In [1]: import numpy as np

In [2]: np.set_printoptions(precision=3, suppress=True, linewidth=120)

In [3]: rd = lambda a: np.round(a, 3) + 0

In [4]: X = np.load("test10.npy")

In [5]: X
Out[5]: 
array([[ 1.633,  1.976, -2.953, -1.057,  2.599, -1.265],
       [-0.018, -0.078,  0.197, -0.177,  0.07 , -0.088],
       [ 2.864,  3.611, -4.503, -1.631,  4.488, -2.111],
       [ 2.115,  2.436, -2.524, -1.104,  2.951, -0.994],
       [ 1.66 ,  1.17 , -2.414, -1.246,  2.475, -0.5  ],
       [ 0.821, -0.002, -0.199, -0.011,  0.17 , -0.415],
       [-2.8  , -2.897,  4.144,  0.932, -3.776,  1.526],
       [-3.607, -3.168,  4.968,  1.806, -4.734,  1.441],
       [-0.808, -0.244,  1.199,  0.219, -1.216, -0.183],
       [-0.971, -1.171,  1.65 ,  0.156, -1.448,  0.264],
       [ 0.727,  0.476, -1.331, -0.225,  1.707, -0.766],
       [ 1.357,  0.87 , -1.787, -0.321,  1.794, -0.086],
       [ 0.95 ,  0.584, -1.15 ,  0.022,  1.663, -0.392],
       [-0.592, -0.527,  1.267,  0.2  , -0.761,  0.269],
       [-0.863, -0.761,  1.236,  0.616, -1.579,  0.158],
       [-1.901, -1.912,  2.258,  1.33 , -3.589,  0.995],
       [ 1.71 ,  1.801, -2.003, -0.392,  1.932, -0.248],
       [ 1.468,  1.396, -2.288, -0.465,  2.869, -0.501],
       [ 2.791,  2.854, -4.498, -1.338,  4.07 , -1.261],
       [-0.481, -0.347,  0.893, -0.197, -0.564,  0.092],
       [ 0.142, -0.279,  0.508, -0.134, -0.654, -0.003]])

In [6]: blk = np.stack([X, -1 * X, X[::-1]])

In [7]: print((blk @ X.T).shape)
(3, 21, 21)

In [8]: np.linalg.matrix_rank(blk)
Out[8]: array([6, 6, 6])

In [9]: blk.sum(axis=0)
Out[9]: 
array([[ 0.142, -0.279,  0.508, -0.134, -0.654, -0.003],
       [-0.481, -0.347,  0.893, -0.197, -0.564,  0.092],
       [ 2.791,  2.854, -4.498, -1.338,  4.07 , -1.261],
       [ 1.468,  1.396, -2.288, -0.465,  2.869, -0.501],
       [ 1.71 ,  1.801, -2.003, -0.392,  1.932, -0.248],
       [-1.901, -1.912,  2.258,  1.33 , -3.589,  0.995],
       [-0.863, -0.761,  1.236,  0.616, -1.579,  0.158],
       [-0.592, -0.527,  1.267,  0.2  , -0.761,  0.269],
       [ 0.95 ,  0.584, -1.15 ,  0.022,  1.663, -0.392],
       [ 1.357,  0.87 , -1.787, -0.321,  1.794, -0.086],
       [ 0.727,  0.476, -1.331, -0.225,  1.707, -0.766],
       [-0.971, -1.171,  1.65 ,  0.156, -1.448,  0.264],
       [-0.808, -0.244,  1.199,  0.219, -1.216, -0.183],
       [-3.607, -3.168,  4.968,  1.806, -4.734,  1.441],
       [-2.8  , -2.897,  4.144,  0.932, -3.776,  1.526],
       [ 0.821, -0.002, -0.199, -0.011,  0.17 , -0.415],
       [ 1.66 ,  1.17 , -2.414, -1.246,  2.475, -0.5  ],
       [ 2.115,  2.436, -2.524, -1.104,  2.951, -0.994],
       [ 2.864,  3.611, -4.503, -1.631,  4.488, -2.111],
       [-0.018, -0.078,  0.197, -0.177,  0.07 , -0.088],
       [ 1.633,  1.976, -2.953, -1.057,  2.599, -1.265]])

In [10]: np.linalg.matrix_rank(blk.reshape(3, -1))
Out[10]: np.int64(2)
